% python3 -q
>>> import numpy as np
>>> np.set_printoptions(suppress=True, linewidth=120)
>>> Y = np.array([[2, 1, 2, 1, 0, 2, 1, 0, 2, 2],
...     [2, 0, 0, 1, 2, 1, 0, 0, 1, 2],
...     [1, 1, 1, 2, 0, 2, 2, 2, 0, 0],
...     [0, 1, 2, 0, 1, 2, 1, 1, 1, 1],
...     [0, 2, 0, 1, 1, 0, 2, 2, 2, 2],
...     [1, 1, 1, 2, 0, 0, 1, 2, 0, 1],
...     [0, 1, 0, 0, 1, 0, 2, 2, 0, 0],
...     [1, 1, 2, 0, 0, 0, 1, 2, 2, 2],
...     [0, 2, 0, 1, 1, 2, 0, 2, 0, 0],
...     [1, 2, 0, 0, 2, 1, 2, 2, 1, 1]])
>>> data = np.triu(Y)
>>> print(data)
[[2 1 2 1 0 2 1 0 2 2]
 [0 0 0 1 2 1 0 0 1 2]
 [0 0 1 2 0 2 2 2 0 0]
 [0 0 0 0 1 2 1 1 1 1]
 [0 0 0 0 1 0 2 2 2 2]
 [0 0 0 0 0 0 1 2 0 1]
 [0 0 0 0 0 0 2 2 0 0]
 [0 0 0 0 0 0 0 2 2 2]
 [0 0 0 0 0 0 0 0 0 0]
 [0 0 0 0 0 0 0 0 0 1]]
>>> # rank 9
>>> Uu, sv, Vt = np.linalg.svd(data)
>>> print(np.argmax(sv[:-1] / (sv[1:] + 1e-6)) + 1)
9
>>> print(sv.round(3))
[7.838 4.155 3.718 2.502 1.535 1.299 0.984 0.449 0.067 0.   ]
>>> Y = Uu[:, :9] @ np.diag(sv[:9]) @ Vt[:9]
>>> print(np.round(np.linalg.norm(data - Y, 2), 3), sv[9])
0.0 0.0
>>> print(np.linalg.matrix_rank(Y))
9
>>> print(np.linalg.matrix_rank(data, rtol=0.05))
8
>>> print(np.round(np.abs(data - Y).max(), 3))
0.0
>>> print(np.round(np.linalg.det(data), 3))
0.0
>>> print((data + data.T) / 2)
[[2.  0.5 1.  0.5 0.  1.  0.5 0.  1.  1. ]
 [0.5 0.  0.  0.5 1.  0.5 0.  0.  0.5 1. ]
 [1.  0.  1.  1.  0.  1.  1.  1.  0.  0. ]
 [0.5 0.5 1.  0.  0.5 1.  0.5 0.5 0.5 0.5]
 [0.  1.  0.  0.5 1.  0.  1.  1.  1.  1. ]
 [1.  0.5 1.  1.  0.  0.  0.5 1.  0.  0.5]
 [0.5 0.  1.  0.5 1.  0.5 2.  1.  0.  0. ]
 [0.  0.  1.  0.5 1.  1.  1.  2.  1.  1. ]
 [1.  0.5 0.  0.5 1.  0.  0.  1.  0.  0. ]
 [1.  1.  0.  0.5 1.  0.5 0.  1.  0.  1. ]]
>>> print(np.allclose(data, data.T))
False
>>> print(np.round(np.sort(np.abs(np.linalg.eigvals(data))), 3))
[0. 0. 0. 0. 1. 1. 1. 2. 2. 2.]
>>> rk = np.linalg.matrix_rank(data)
>>> print(rk)
9
>>> N = np.linalg.svd(data)[2][rk:].T
>>> print([int(np.linalg.matrix_rank(np.delete(data, i, axis=0))) for i in range(10)])
[8, 8, 8, 8, 8, 8, 8, 8, 9, 8]
>>> print(np.allclose(data @ N, 0))
True
>>> print(np.round(data @ N, 3) + 0)
[[0.]
 [0.]
 [0.]
 [0.]
 [0.]
 [0.]
 [0.]
 [0.]
 [0.]
 [0.]]
>>> Uu, sv, Vt = np.linalg.svd(data)
>>> evecs = Vt[:(sv > 1e-8).sum()]
>>> rng = np.random.default_rng(756407)
>>> x = data[8] + 3 * data[0] + rng.integers(2) * np.eye(10)[2]
>>> print(x)
[6. 3. 7. 3. 0. 6. 3. 0. 6. 6.]
>>> print(np.round(evecs.T @ evecs, 3) + 0)
[[0.8 0.4 0.  0.  0.  0.  0.  0.  0.  0. ]
 [0.4 0.2 0.  0.  0.  0.  0.  0.  0.  0. ]
 [0.  0.  1.  0.  0.  0.  0.  0.  0.  0. ]
 [0.  0.  0.  1.  0.  0.  0.  0.  0.  0. ]
 [0.  0.  0.  0.  1.  0.  0.  0.  0.  0. ]
 [0.  0.  0.  0.  0.  1.  0.  0.  0.  0. ]
 [0.  0.  0.  0.  0.  0.  1.  0.  0.  0. ]
 [0.  0.  0.  0.  0.  0.  0.  1.  0.  0. ]
 [0.  0.  0.  0.  0.  0.  0.  0.  1.  0. ]
 [0.  0.  0.  0.  0.  0.  0.  0.  0.  1. ]]
>>> print(np.round(np.diag(evecs.T @ evecs), 3))
[0.8 0.2 1.  1.  1.  1.  1.  1.  1.  1. ]
>>> print(np.round(np.linalg.norm(x - evecs.T @ evecs @ x), 3))
0.0
>>> mat = np.loadtxt("layer4.csv", delimiter=",")
>>> print(mat.round(3))
[[ 11.114  17.68  -42.432  74.172 -34.604 -31.108  93.578   0.084 -37.086  30.983 -21.89 ]
 [  5.305  15.366 -31.738  61.364 -25.251 -24.897  76.68    0.602 -30.682  24.024 -20.868]
 [ -3.72   10.058 -11.917  34.956  -9.021 -12.442  42.376   1.177 -17.478  10.931 -16.89 ]
 [ -5.339   8.153  -6.621  26.607  -5.109  -8.685  31.758   1.162 -13.304   7.311 -14.823]
 [ -5.594   7.681  -5.478  24.643  -4.306  -7.823  29.283   1.14  -12.321   6.513 -14.251]
 [ -5.986   6.309  -2.567  19.179  -2.359  -5.489  22.46    1.033  -9.59    4.422 -12.441]
 [ -5.97    5.555  -1.245  16.341  -1.537  -4.324  18.956   0.947  -8.17    3.427 -11.344]
 [ -2.758   1.534   1.648   3.553  -0.048  -0.052   3.795   0.226  -1.776   0.207  -3.944]
 [  0.968  -0.517  -1.36   -0.979   0.92   -0.665  -0.951   0.109   0.489  -0.043   1.724]
 [  0.993  -0.534  -1.422  -1.01    0.991  -0.706  -0.981   0.12    0.505  -0.05    1.791]
 [  1.071  -0.714  -2.289  -1.361   2.473  -1.422  -1.327   0.364   0.68   -0.238   2.631]
 [  0.884  -0.747  -2.625  -1.464   3.486  -1.818  -1.449   0.537   0.732  -0.406   2.907]
 [ -5.751  -0.031  -2.082  -1.979  17.563  -4.937  -2.938   2.927   0.99   -3.875   2.072]
 [-55.724   5.57   25.261 -10.968  93.813  -8.081 -22.022  15.047   5.484 -29.723 -16.339]]
>>> rk = np.linalg.matrix_rank(mat)
>>> print(rk)
3
>>> N = np.linalg.svd(mat)[2][rk:].T
>>> print(np.linalg.matrix_rank(mat.T @ mat), np.linalg.matrix_rank(mat @ mat.T))
3 3
>>> print([int(np.linalg.matrix_rank(mat[:i])) for i in range(1, len(mat) + 1)])
[1, 2, 3, 3, 3, 3, 3, 3, 3, 3, 3, 3, 3, 3]
>>> print(np.allclose(mat @ N, 0))
True
